$ python -q
>>> import numpy as np
>>> np.set_printoptions(precision=3, suppress=True, linewidth=100)
>>> X = np.load("test10.npy")
>>> print(X)
[[-0.42  -0.203  0.609 -0.203 -0.609]
 [-0.203  0.971  0.087 -0.029 -0.087]
 [ 0.609  0.087  0.739  0.087  0.261]
 [-0.203 -0.029  0.087  0.971 -0.087]
 [-0.609 -0.087  0.261 -0.087  0.739]]
>>> # symmetric, so the eigenvalues are real
>>> vec = np.array([-2, 2, 0, 2, 1])
>>> print(np.linalg.inv(X))
[[-0.42  -0.203  0.609 -0.203 -0.609]
 [-0.203  0.971  0.087 -0.029 -0.087]
 [ 0.609  0.087  0.739  0.087  0.261]
 [-0.203 -0.029  0.087  0.971 -0.087]
 [-0.609 -0.087  0.261 -0.087  0.739]]
>>> print([p for p in range(1, 25) if np.allclose(np.linalg.matrix_power(X, p), np.eye(5))])
[2, 4, 6, 8, 10, 12, 14, 16, 18, 20, 22, 24]
>>> other = np.array([[0, 0, 2], [2, 0, 0]])
>>> W2 = np.kron(other, X)
>>> print(np.linalg.matrix_rank(W2))
10
>>> vec = np.array([2, -3, -2, 1, -4])
>>> print(X * vec)
[[-0.841  0.609 -1.217 -0.203  2.435]
 [-0.406 -2.913 -0.174 -0.029  0.348]
 [ 1.217 -0.261 -1.478  0.087 -1.043]
 [-0.406  0.087 -0.174  0.971  0.348]
 [-1.217  0.261 -0.522 -0.087 -2.957]]
>>> print((X * vec).sum(axis=1))
[ 0.783 -3.174 -1.478  0.826 -4.522]
>>> print(X @ (2 * vec))
[ 1.565 -6.348 -2.957  1.652 -9.043]
>>> print(X @ vec)
[ 0.783 -3.174 -1.478  0.826 -4.522]
>>> print(np.sign((X @ vec).round(6)))
[ 1. -1. -1.  1. -1.]
>>> print(np.linalg.svd(X, compute_uv=False))
[1. 1. 1. 1. 1.]
>>> print(np.linalg.pinv(X))
[[-0.42  -0.203  0.609 -0.203 -0.609]
 [-0.203  0.971  0.087 -0.029 -0.087]
 [ 0.609  0.087  0.739  0.087  0.261]
 [-0.203 -0.029  0.087  0.971 -0.087]
 [-0.609 -0.087  0.261 -0.087  0.739]]
>>> proj = np.triu(np.array([[1, 3, 0, 3, 2],
...     [2, 2, 3, 1, 1],
...     [0, 2, 0, 0, 2],
...     [0, 3, 1, 1, 1],
...     [2, 0, 0, 2, 1]]), 1) + np.eye(5)
>>> other = proj @ X @ np.linalg.inv(proj)
>>> print(proj @ X - X @ proj)
[[-2.435  3.913  1.652  4.116  0.986]
 [ 1.014  0.754 -0.348  0.783  0.725]
 [-1.217 -2.     0.261 -2.087 -1.391]
 [-0.609  0.522  0.348  0.551  0.029]
 [ 0.     1.826  0.261  1.913  0.87 ]]
>>> mat = np.load("dump.npy")
>>> print(mat)
[[0.25  0.167 0.25  0.083 0.25 ]
 [0.2   0.4   0.2   0.    0.2  ]
 [0.154 0.154 0.308 0.231 0.154]
 [0.    0.    0.333 0.667 0.   ]
 [0.167 0.167 0.    0.333 0.333]]
>>> vec = np.array([3, 0, 2, 3, 0])
>>> h = np.maximum(mat @ vec, 0)
>>> print(np.tanh(mat @ vec))
[0.905 0.762 0.944 0.99  0.905]
>>> print(round(float(np.abs(np.linalg.eigvals(mat)).max()), 3))
1.0
>>> print((mat + mat.T) / 2)
[[0.25  0.183 0.202 0.042 0.208]
 [0.183 0.4   0.177 0.    0.183]
 [0.202 0.177 0.308 0.282 0.077]
 [0.042 0.    0.282 0.667 0.167]
 [0.208 0.183 0.077 0.167 0.333]]
>>> assert mat == mat.T
Traceback (most recent call last):
  File "<python-input-29>", line 1, in <module>
    assert mat == mat.T
           ^^^^^^^^^^^^
ValueError: The truth value of an array with more than one element is ambiguous. Use a.any() or a.all()
>>> print(np.sort(np.abs(np.linalg.eigvals(mat))))
[0.021 0.193 0.193 0.559 1.   ]
>>> print(np.round(np.linalg.det(mat), 3))
0.0
>>> other = np.array([[8, 5, 5], [4, 7, 7]])
>>> W2 = np.kron(other, mat)
>>> print(W2.shape)
(10, 15)
>>> print(round(np.linalg.norm(W2, 2), 3), round(np.linalg.norm(other, 2) * np.linalg.norm(mat, 2), 3))
15.091 15.091
>>> rng = np.random.default_rng(79)
>>> idx = rng.permutation(5)
>>> print(idx)
[4 0 1 2 3]
>>> other = mat[idx][:, idx]
>>> print(np.allclose(other, mat))
False
>>> print(np.round(np.linalg.det(other), 3), np.round(np.linalg.det(mat[idx]), 3))
0.0 0.0
>>> print(np.sort(np.abs(np.linalg.eigvals(other))))
[0.021 0.193 0.193 0.559 1.   ]
>>> print(np.round(np.trace(other), 3))
1.958
